% python3 -q
>>> import numpy as np
>>> import numpy.linalg as la
>>> np.set_printoptions(precision=3, suppress=True, linewidth=120, sign=" ")
>>> M = np.load("test0.npy")
>>> M
array([[ 2,  3,  3,  2,  1,  0,  3,  2,  2],
       [ 1,  1,  2,  1,  3,  1,  3,  1,  2],
       [ 3,  3,  3,  2,  2,  1,  0,  0,  1],
       [ 1,  3,  3,  0,  0,  1,  3,  3,  2],
       [ 1,  2,  3,  1,  1,  0,  2,  2,  0],
       [ 3,  1,  0,  2,  2,  1,  3,  3,  3],
       [ 3,  1,  3,  2,  2,  2,  3,  2,  1],
       [ 1,  2,  0,  2,  1,  3,  0,  3,  3],
       [ 2,  3,  1,  3,  3,  3,  0,  1,  1]])
>>> f = np.array([-3, 0, 2, -3, -1, -3, -1, -1, -3])
>>> out = M + np.outer(f, np.eye(9)[4])
>>> la.matrix_rank(out - M)
np.int64(1)
>>> np.round(la.det(out) / la.det(M), 3), round(float(1 + la.solve(M, f)[4]), 3)
(np.float64(1.981), 1.981)
>>> la.matrix_rank(la.inv(out) - la.inv(M), tol=1e-8)
np.int64(1)
>>> O, R = la.qr(M)
>>> np.round(abs(R[0, 0]), 3), round(float(la.norm(M[:, 0])), 3)
(np.float64(6.245), 6.245)
>>> np.allclose(M @ M.T, M.T @ M)
False
>>> la.matrix_power(M, 2)
array([[ 34,  39,  41,  30,  32,  26,  32,  29,  28],
       [ 30,  31,  34,  26,  26,  20,  27,  26,  19],
       [ 27,  35,  37,  22,  25,  12,  31,  23,  23],
       [ 33,  31,  29,  31,  33,  28,  24,  25,  28],
       [ 23,  25,  28,  19,  20,  16,  20,  19,  19],
       [ 32,  39,  35,  32,  28,  28,  34,  38,  30],
       [ 39,  41,  42,  32,  29,  23,  37,  36,  31],
       [ 25,  31,  19,  26,  26,  25,  26,  33,  31],
       [ 28,  35,  34,  23,  26,  16,  39,  35,  30]])
>>> np.allclose(M, M.T)
False
>>> (M - M.T) / 2
array([[ 0. ,  1. ,  0. ,  0.5,  0. , -1.5,  0. ,  0.5,  0. ],
       [-1. ,  0. , -0.5, -1. ,  0.5,  0. ,  1. , -0.5, -0.5],
       [ 0. ,  0.5,  0. , -0.5, -0.5,  0.5, -1.5,  0. ,  0. ],
       [-0.5,  1. ,  0.5,  0. , -0.5, -0.5,  0.5,  0.5, -0.5],
       [ 0. , -0.5,  0.5,  0.5,  0. , -1. ,  0. ,  0.5, -1.5],
       [ 1.5,  0. , -0.5,  0.5,  1. ,  0. ,  0.5,  0. ,  0. ],
       [ 0. , -1. ,  1.5, -0.5,  0. , -0.5,  0. ,  1. ,  0.5],
       [-0.5,  0.5,  0. , -0.5, -0.5,  0. , -1. ,  0. ,  1. ],
       [ 0. ,  0.5,  0. ,  0.5,  1.5,  0. , -0.5, -1. ,  0. ]])
>>> M @ M
array([[ 34,  39,  41,  30,  32,  26,  32,  29,  28],
       [ 30,  31,  34,  26,  26,  20,  27,  26,  19],
       [ 27,  35,  37,  22,  25,  12,  31,  23,  23],
       [ 33,  31,  29,  31,  33,  28,  24,  25,  28],
       [ 23,  25,  28,  19,  20,  16,  20,  19,  19],
       [ 32,  39,  35,  32,  28,  28,  34,  38,  30],
       [ 39,  41,  42,  32,  29,  23,  37,  36,  31],
       [ 25,  31,  19,  26,  26,  25,  26,  33,  31],
       [ 28,  35,  34,  23,  26,  16,  39,  35,  30]])
>>> np.sort(np.abs(la.eigvals(M)))
array([  1.225,   1.456,   2.084,   2.084,   2.196,   2.196,   2.781,   4.405,  16.052])
